% ipython --no-banner

In [1]: import numpy as np

In [2]: import numpy.linalg as la

In [3]: np.set_printoptions(suppress=True, linewidth=160)

In [4]: rd = lambda a: np.round(a, 3) + 0

In [5]: M = np.array([[-57, -1, 5, 3], [-1, 4, 4, -1], [5, 2, 104, -5], [2, 1, 3, -60]])

In [6]: rng = np.random.default_rng(9570)

In [7]: labels = rng.permutation(4)

In [8]: B = M[:, labels] * rng.choice([-1, 1], 4)

In [9]: B
Out[9]: 
array([[ -3,   5,  -1,  57],
       [  1,   4,   4,   1],
       [  5, 104,   2,  -5],
       [ 60,   3,   1,  -2]])

In [10]: U, _, Vh = la.svd(M.T @ B)

In [11]: labels
Out[11]: array([3, 2, 1, 0])

In [12]: rd(la.lstsq(M, B)[0])
Out[12]: 
array([[ 0.,  0.,  0., -1.],
       [ 0.,  0.,  1.,  0.],
       [ 0.,  1.,  0.,  0.],
       [-1.,  0.,  0.,  0.]])

In [13]: rd(la.norm(B, 2) / la.norm(B))
Out[13]: np.float64(0.784)

In [14]: [round(float(x), 3) for x in la.svd(B, compute_uv=False)[:3]]
Out[14]: [104.619, 61.229, 55.61]

In [15]: round(np.log10(la.cond(B)))
Out[15]: 1

In [16]: la.cond(B) > 100
Out[16]: np.False_

In [17]: O, vecs = la.qr(M[:, :1])[0], la.qr(M[:, 1:])[0]

In [18]: sig = la.svd(O.T @ vecs, compute_uv=False)

In [19]: rd(sig)
Out[19]: array([0.256])

In [20]: rd(la.norm(O @ O.T - vecs @ vecs.T, 2))
Out[20]: np.float64(1.0)

In [21]: rd(np.degrees(np.arccos(sig.clip(0, 1))))
Out[21]: array([75.183])

In [22]: B = np.array([[1, 2, 1], [-1, -3, -1], [3, -3, -3], [-1, 3, -3]])

In [23]: np.einsum("ik,kj->ij", M, B)
Out[23]: 
array([[ -44, -117,  -80],
       [   8,  -29,  -14],
       [ 320, -323, -294],
       [  70, -188,  172]])

In [24]: np.vstack([M, B.T]).shape
Out[24]: (7, 4)

In [25]: la.matrix_rank(np.vstack([M, B.T]))
Out[25]: np.int64(4)

In [26]: B = np.array([[-2, 1, 1], [0, 0, 0], [2, 0, 0]])

In [27]: feats = B - B.T

In [28]: feats
Out[28]: 
array([[ 0,  1, -1],
       [-1,  0,  0],
       [ 1,  0,  0]])

In [29]: theta = np.radians(30)

In [30]: R = np.eye(3)

In [31]: R[2, 2] = R[1, 1] = np.cos(theta)

In [32]: R[2, 1], R[1, 2] = -np.sin(theta), np.sin(theta)

In [33]: rd(R)
Out[33]: 
array([[ 1.   ,  0.   ,  0.   ],
       [ 0.   ,  0.866,  0.5  ],
       [ 0.   , -0.5  ,  0.866]])

In [34]: B = feats @ R.T

In [35]: np.allclose(feats @ feats.T, B @ B.T)
Out[35]: True

In [36]: rd(la.svd(feats, compute_uv=False)), rd(la.svd(B, compute_uv=False))
Out[36]: (array([1.414, 1.414, 0.   ]), array([1.414, 1.414, 0.   ]))

In [37]: rd(B)
Out[37]: 
array([[ 0.   ,  0.366, -1.366],
       [-1.   ,  0.   ,  0.   ],
       [ 1.   ,  0.   ,  0.   ]])

In [38]: np.allclose(la.norm(feats, axis=1), la.norm(B, axis=1))
Out[38]: True

In [39]: rd(np.abs(B - feats).max(axis=0))
Out[39]: array([0.   , 0.634, 0.366])
